% python3 -q
>>> import numpy as np
>>> from numpy import linalg as LA
>>> np.set_printoptions(suppress=True, linewidth=120)
>>> m1 = np.array([[1, 2], [1, 2]])
>>> m1[1] = m1[0]
>>> m1
array([[1, 2],
       [1, 2]])
>>> hat = np.triu(np.array([[1, 1], [3, 1]]), 1) + np.eye(2)
>>> A2 = hat @ m1 @ LA.inv(hat)
>>> hat @ m1 - m1 @ hat
array([[ 1.,  1.],
       [ 0., -1.]])
>>> A2
array([[2., 2.],
       [1., 1.]])
>>> np.trace(A2), np.trace(m1)
(np.float64(3.0), np.int64(3))
>>> np.poly(A2)
array([ 1., -3.,  0.])
>>> LA.matrix_rank(A2)
np.int64(1)
>>> r = LA.matrix_rank(m1)
>>> r
np.int64(1)
>>> null = LA.svd(m1)[2][r:].T
>>> np.round(null @ null.T, 3)
array([[ 0.8, -0.4],
       [-0.4,  0.2]])
>>> np.round(null[:, 0] / null[np.abs(null[:, 0]).round(6).argmax(), 0], 3)
array([ 1. , -0.5])
>>> [int(LA.matrix_rank(m1[:, :j + 1])) for j in range(2)]
[1, 1]
>>> U, sigma, Vh = LA.svd(m1)
>>> sigma.round(3) + 0
array([3.162, 0.   ])
>>> A2 = U[:, :1] @ np.diag(sigma[:1]) @ Vh[:1]
>>> np.round(LA.norm(m1 - A2) / LA.norm(m1), 3)
np.float64(0.0)
>>> A2.round(3)
array([[1., 2.],
       [1., 2.]])
>>> round(np.abs(m1 - A2).max(), 3)
np.float64(0.0)
>>> LA.matrix_rank(m1, rtol=0.05)
np.int64(1)
>>> mat = np.load("mat.npy")
>>> mat
array([[ 1, -1, -1,  1,  1, -1, -1,  1],
       [ 1, -1,  1, -1,  1, -1,  1, -1],
       [ 1,  1, -1, -1, -1, -1,  1,  1]])
>>> A2 = mat[0, 0] * mat[1:] - np.outer(mat[1:, 0], mat[0])
>>> A2
array([[ 0,  0,  2, -2,  0,  0,  2, -2],
       [ 0,  2,  0, -2, -2,  0,  2,  0]])
>>> np.flatnonzero(~A2.round(6).any(axis=1))
array([], dtype=int64)
>>> blk = np.stack([mat, 3 * mat, mat[::-1]])
>>> blk.sum(axis=0)
array([[ 5, -3, -5,  3,  3, -5, -3,  5],
       [ 5, -5,  5, -5,  5, -5,  5, -5],
       [ 5,  3, -5, -3, -3, -5,  3,  5]])
>>> np.einsum("bij,cij->bc", blk, blk)
array([[ 24,  72,   8],
       [ 72, 216,  24],
       [  8,  24,  24]])
>>> (blk @ mat.T).shape
(3, 3, 3)
>>> LA.matrix_rank(blk.reshape(3, -1))
np.int64(2)
>>> np.round(LA.norm(blk, axis=(1, 2)), 3)
array([ 4.899, 14.697,  4.899])
>>> blk.shape
(3, 3, 8)
